$ python -q
>>> import numpy as np
>>> np.set_printoptions(precision=3, suppress=True, linewidth=160, sign=" ")
>>> def rd(a):
...     return np.round(a, 3) + 0
... 
>>> A = np.load("arr.npy")
>>> A
array([[ 4,  4,  3,  6,  2,  3,  6],
       [ 4,  4,  0,  4,  1,  5,  4],
       [ 3,  0,  6,  6,  4,  1,  2],
       [ 6,  4,  6,  4,  4,  2,  3],
       [ 2,  1,  4,  4,  2,  2,  2],
       [ 3,  5,  1,  2,  2,  0,  3],
       [ 6,  4,  2,  3,  2,  3,  6]])
>>> Y = np.array([[7, -5, 9],
...     [-3, -6, 1],
...     [9, 0, 2],
...     [9, -6, 2],
...     [-2, -9, -9],
...     [1, 2, -6],
...     [-2, -5, -9]])
>>> np.linalg.matrix_rank(np.vstack([A, Y.T]))
np.int64(7)
>>> np.einsum("ij,ij->i", A, A)
array([ 126,   90,  102,  133,   49,   52,  114])
>>> Y.T @ A.T
array([[  84,   47,  118,  108,   77,   23,   62],
       [-122,  -87,  -95, -125,  -64,  -90, -114],
       [ -32,  -27,   -9,    3,  -13,   -7,  -22]])
>>> A @ Y
array([[  84, -122,  -32],
       [  47,  -87,  -27],
       [ 118,  -95,   -9],
       [ 108, -125,    3],
       [  77,  -64,  -13],
       [  23,  -90,   -7],
       [  62, -114,  -22]])
>>> Y = np.array([[1, 1], [1, -1]])
>>> rng = np.random.default_rng(6398)
>>> E = np.kron(Y, np.kron(Y, Y))[rng.permutation(8)][:5]
>>> E
array([[ 1, -1, -1,  1, -1,  1,  1, -1],
       [ 1, -1,  1, -1,  1, -1,  1, -1],
       [ 1,  1, -1, -1,  1,  1, -1, -1],
       [ 1,  1, -1, -1, -1, -1,  1,  1],
       [ 1,  1,  1,  1, -1, -1, -1, -1]])
>>> left, sig, Vh = np.linalg.svd(E, full_matrices=False)
>>> rd(left.T @ left)
array([[ 1.,  0.,  0.,  0.,  0.],
       [ 0.,  1.,  0.,  0.,  0.],
       [ 0.,  0.,  1.,  0.,  0.],
       [ 0.,  0.,  0.,  1.,  0.],
       [ 0.,  0.,  0.,  0.,  1.]])
>>> (sig > 1e-8).sum()
np.int64(5)
>>> M = np.load("m.npy")
>>> M
array([[ 0,  0,  0,  1,  1,  1,  1],
       [ 0,  0,  1,  0,  0,  0,  0],
       [ 0,  1,  0,  0,  0,  0,  0],
       [ 1,  0,  0,  0,  0,  1,  1],
       [ 1,  0,  0,  0,  0,  1,  1],
       [ 1,  0,  0,  1,  1,  0,  0],
       [ 1,  0,  0,  1,  1,  0,  0]])
>>> left, sig, Vh = np.linalg.svd(M)
>>> np.argmax(sig[:-1] / (sig[1:] + 1e-6)) + 1
np.int64(5)
>>> rd(sig)
array([ 3.236,  2.   ,  1.236,  1.   ,  1.   ,  0.   ,  0.   ])
>>> Y = left[:, :5] @ np.diag(sig[:5]) @ Vh[:5]
>>> rd(Y)
array([[ 0.,  0.,  0.,  1.,  1.,  1.,  1.],
       [ 0.,  0.,  1.,  0.,  0.,  0.,  0.],
       [ 0.,  1.,  0.,  0.,  0.,  0.,  0.],
       [ 1.,  0.,  0.,  0.,  0.,  1.,  1.],
       [ 1.,  0.,  0.,  0.,  0.,  1.,  1.],
       [ 1.,  0.,  0.,  1.,  1.,  0.,  0.],
       [ 1.,  0.,  0.,  1.,  1.,  0.,  0.]])
>>> np.linalg.matrix_rank(Y)
np.int64(5)
>>> m1 = np.load("data.npy")
>>> m1
array([[ 2.46 , -0.301,  2.211,  0.082],
       [ 2.135, -0.712,  2.068, -0.041],
       [ 1.66 , -0.842,  2.007, -0.212],
       [ 2.368, -1.001,  1.882, -0.131],
       [ 1.871, -0.889,  1.936, -0.114],
       [ 1.533, -0.992,  1.253,  0.191],
       [ 1.417, -0.332,  1.586,  0.343],
       [ 2.049, -1.303,  2.164,  0.441],
       [ 2.023, -0.956,  1.779, -0.278],
       [ 2.134, -0.755,  1.214,  0.088],
       [ 1.872, -0.993,  0.83 , -0.351],
       [ 2.378, -0.696,  1.221, -0.104],
       [ 1.905, -1.269,  0.979, -0.022],
       [ 2.281, -0.91 ,  0.874,  0.026],
       [ 2.172, -0.986,  1.108,  0.311],
       [ 2.029, -1.097,  0.967, -0.325],
       [ 1.344, -1.076,  1.495, -0.061],
       [ 1.788, -0.919,  1.197, -0.228],
       [-2.572,  1.912, -2.056, -1.065],
       [-2.006,  2.071, -2.137, -1.143],
       [-1.401,  1.834, -2.031, -0.816],
       [-1.996,  2.065, -2.001, -1.171],
       [-2.048,  1.502, -1.418, -0.744],
       [-2.363,  1.8  , -1.711, -0.915],
       [-2.417,  2.116, -1.656, -0.353],
       [-2.415,  1.493, -2.246, -1.265],
       [-2.26 ,  1.989, -2.269, -1.194]])
>>> q, vecs = np.linalg.qr(A[:, :3])[0], np.linalg.qr(A[:, 3:])[0]
>>> sig = np.linalg.svd(q.T @ vecs, compute_uv=False)
>>> rd(sig)
array([ 0.999,  0.95 ,  0.421])
>>> rd(np.degrees(np.arccos(sig.clip(0, 1))))
array([  2.311,  18.204,  65.076])
